$ python -q
>>> import numpy as np
>>> from numpy import linalg as LA
>>> np.set_printoptions(suppress=True, linewidth=100)
>>> tidy = lambda a: np.round(a, 3) + 0
>>> sv = 3 * 0.7 ** np.arange(4)
>>> Q, _ = LA.qr(np.array([[-1.2, 0.7, 0.0, -0.9],
...     [-0.7, 1.6, 0.4, -0.7],
...     [1.1, 0.2, -0.4, 0.8],
...     [1.7, 0.6, -1.0, 0.6]]))
>>> rng = np.random.default_rng(4483)
>>> M = rng.normal(size=(30, 4)) * sv @ Q
>>> print(tidy(M))
[[-1.76  -2.002 -0.217  0.951]
 [ 1.613  3.395  1.685  1.043]
 [ 0.9   -0.403 -0.817  0.04 ]
 [-2.243  0.901 -2.297 -2.034]
 [ 1.383  0.435 -0.015  1.774]
 [ 2.355  0.218  1.304 -0.999]
 [-2.146 -3.123 -3.05  -1.683]
 [-1.795 -2.11   2.937  2.273]
 [ 0.61   0.367  0.74   0.869]
 [ 2.363  1.743  2.536  0.476]
 [ 1.048  0.525  2.599  2.113]
 [ 0.269 -0.332  2.007  2.517]
 [-2.438  1.784 -2.752  0.262]
 [-4.1   -2.381 -4.474 -1.099]
 [-1.85  -1.524 -2.712 -2.133]
 [-2.825 -1.366 -3.474 -1.006]
 [ 1.691 -0.801  1.248  1.995]
 [-1.036 -2.626 -3.152 -3.349]
 [ 3.249 -0.57   1.288 -0.593]
 [ 1.165  2.887 -0.875 -0.324]
 [ 1.358  0.693 -0.808  0.362]
 [ 0.285 -0.478  3.187  1.995]
 [-1.267 -3.458 -0.292 -2.634]
 [-1.343  1.751 -3.067 -0.739]
 [ 2.886  1.993  0.196  1.753]
 [ 1.053  0.487  0.785 -0.776]
 [-1.574 -3.429 -3.428 -0.722]
 [-1.588 -0.055 -4.779  1.277]
 [ 0.552  0.081 -1.028  2.587]
 [ 1.124  3.66   3.1    1.569]]
>>> vec = np.array([-2, -1, 0, -1])
>>> target = M @ vec
>>> print(tidy(LA.lstsq(M, target)[0]))
[-2. -1.  0. -1.]
>>> print(tidy(LA.solve(M.T @ M, M.T @ target)))
[-2. -1.  0. -1.]
>>> target = target + 0.05 * rng.normal(size=30)
>>> print(tidy(target))
[ 4.498 -7.48  -1.445  5.667 -5.003 -3.916  9.144  3.448 -2.438 -6.968 -4.754 -2.732  2.873 11.789
  7.337  7.879 -4.631  8.125 -5.32  -4.774 -3.834 -2.1    8.614  1.654 -9.534 -1.796  7.263  1.931
 -3.79  -7.495]
>>> b, *_ = LA.lstsq(M, target)
>>> print(b.round())
[-2. -1.  0. -1.]
>>> print(tidy(LA.norm(target - M @ b)))
0.306
>>> vec = np.array([4, 5, 4, 5])
>>> h = np.maximum(M @ vec, 0)
>>> print(tidy(np.tanh(M @ vec)))
[-1.     1.    -0.902 -1.     1.     1.    -1.     1.     1.     1.     1.     1.    -1.    -1.
 -1.    -1.     1.    -1.     1.     1.     1.     1.    -1.    -1.     1.     1.    -1.    -1.
  1.     1.   ]
>>> print(tidy(M.T @ h))
[462.734 421.241 508.591 417.581]
>>> z = M[:, 3] > np.median(M[:, 3])
>>> f = M[z].mean(axis=0) - M[~z].mean(axis=0)
>>> print(tidy(f))
[1.476 1.198 2.694 2.756]
>>> print((((M - M.mean(axis=0)) @ f > 0) == z).mean())
0.8
>>> print(z.astype(int))
[1 1 0 0 1 0 0 1 1 1 1 1 0 0 0 0 1 0 0 0 1 1 0 0 1 0 0 1 1 1]
>>> out = M / np.sqrt((M ** 2).mean(axis=1, keepdims=True))
>>> print(LA.matrix_rank(M - M.mean(axis=1, keepdims=True)))
3
>>> print(tidy(out[5]))
[ 1.636  0.151  0.905 -0.694]
>>> print(tidy(LA.norm(out, axis=1)))
[2. 2. 2. 2. 2. 2. 2. 2. 2. 2. 2. 2. 2. 2. 2. 2. 2. 2. 2. 2. 2. 2. 2. 2. 2. 2. 2. 2. 2. 2.]
>>> print(LA.matrix_rank(out) == LA.matrix_rank(M))
True
>>> Xs = M - M.mean(axis=0)
>>> evecs = LA.svd(Xs)[2][:1]
>>> out = Xs - Xs @ evecs.T @ evecs
>>> print(tidy(np.diag(evecs.T @ evecs)))
[0.257 0.155 0.464 0.124]
>>> print(tidy(out.std(axis=0)))
[0.985 1.443 0.998 1.172]
>>> print(tidy(LA.norm(out) / LA.norm(Xs)))
0.595
>>> arr = np.loadtxt("x.csv", delimiter=",")
>>> print(arr)
[[-1.963  3.563  6.575]
 [ 6.656 -6.533 -1.555]
 [-0.297 -3.46   1.125]
 [ 3.144 -1.271  1.102]
 [-5.203  1.43  -3.807]
 [-3.581 -1.136 -1.332]
 [ 4.813 -1.383  1.55 ]
 [ 3.363  0.896  2.799]
 [ 0.483  4.436  2.675]
 [11.989  5.738  3.65 ]
 [-0.487 -5.108 -2.483]
 [-2.096 -1.748  0.152]
 [ 2.03  -1.913  0.613]
 [ 0.695  0.742  0.162]
 [-6.072 -3.747 -2.408]]
>>> Xs = arr - arr.mean(axis=1)
Traceback (most recent call last):
  File "<python-input-40>", line 1, in <module>
    Xs = arr - arr.mean(axis=1)
         ~~~~^~~~~~~~~~~~~~~~~~
ValueError: operands could not be broadcast together with shapes (15,3) (15,) 
>>> Xs = arr - arr.mean(axis=0)
>>> Uu, sv, VT = LA.svd(Xs, full_matrices=False)
>>> print(tidy(sv ** 2 / (sv ** 2).sum()))
[0.621 0.311 0.068]
>>> print(tidy(VT[0] * np.sign(VT[0, np.abs(VT[0]).argmax()])))
[0.859 0.358 0.366]
>>> print(tidy((sv ** 2).sum() ** 2 / (sv ** 4).sum()))
2.055
>>> print(np.searchsorted(np.cumsum(sv ** 2) / (sv ** 2).sum(), 0.9) + 1)
2
>>> print(tidy(sv))
[19.002 13.448  6.312]
>>> mat = np.loadtxt("run1.csv", delimiter=",")
>>> print(mat)
[[0. 0. 0.]
 [0. 0. 1.]
 [0. 0. 0.]]
>>> print(mat @ mat.T)
[[0. 0. 0.]
 [0. 1. 0.]
 [0. 0. 0.]]
>>> feats = np.load("mat.npy")
>>> print(feats)
[[ 6 -1]
 [-7 -9]
 [ 2 -5]
 [ 6 -1]]
>>> def softmax(z):
...     e = np.exp(z - z.max(axis=-1, keepdims=True))
...     return e / e.sum(axis=-1, keepdims=True)
... 
>>> print(tidy(softmax(feats[3])))
[0.999 0.001]
>>> print(tidy(softmax(feats).sum(axis=1)))
[1. 1. 1. 1.]
>>> scores = feats @ feats.T / np.sqrt(2)
>>> print(tidy(softmax(scores)[3] @ feats))
[ 6. -1.]
>>> print(tidy(softmax(scores)))
[[0.5   0.    0.    0.5  ]
 [0.    1.    0.    0.   ]
 [0.    0.804 0.196 0.   ]
 [0.5   0.    0.    0.5  ]]
>>> Uu, sv, VT = LA.svd(feats, full_matrices=False)
>>> print(tidy(np.sqrt((sv ** 2).sum())), tidy(LA.norm(feats)))
15.264 15.264
>>> print(Uu.shape, sv.shape, VT.shape)
(4, 2) (2,) (2, 2)
>>> K = np.array([[-20.0, -16.0, 14.0, 1.0],
...     [-15.0, -21.0, 11.0, 4.0],
...     [-44.0, -46.0, 34.0, 5.0],
...     [-44.0, -46.0, 36.0, 3.0]])
>>> print(tidy(np.poly(K)))
[   1.    4.  -65. -408. -540.]
>>> print(tidy(LA.eigvals(K)))
[ 9. -6. -5. -2.]
>>> print(np.einsum("ii->", K))
-4.0
>>> print(np.kron(np.eye(2, dtype=int), K))
[[-20. -16.  14.   1.  -0.  -0.   0.   0.]
 [-15. -21.  11.   4.  -0.  -0.   0.   0.]
 [-44. -46.  34.   5.  -0.  -0.   0.   0.]
 [-44. -46.  36.   3.  -0.  -0.   0.   0.]
 [ -0.  -0.   0.   0. -20. -16.  14.   1.]
 [ -0.  -0.   0.   0. -15. -21.  11.   4.]
 [ -0.  -0.   0.   0. -44. -46.  34.   5.]
 [ -0.  -0.   0.   0. -44. -46.  36.   3.]]
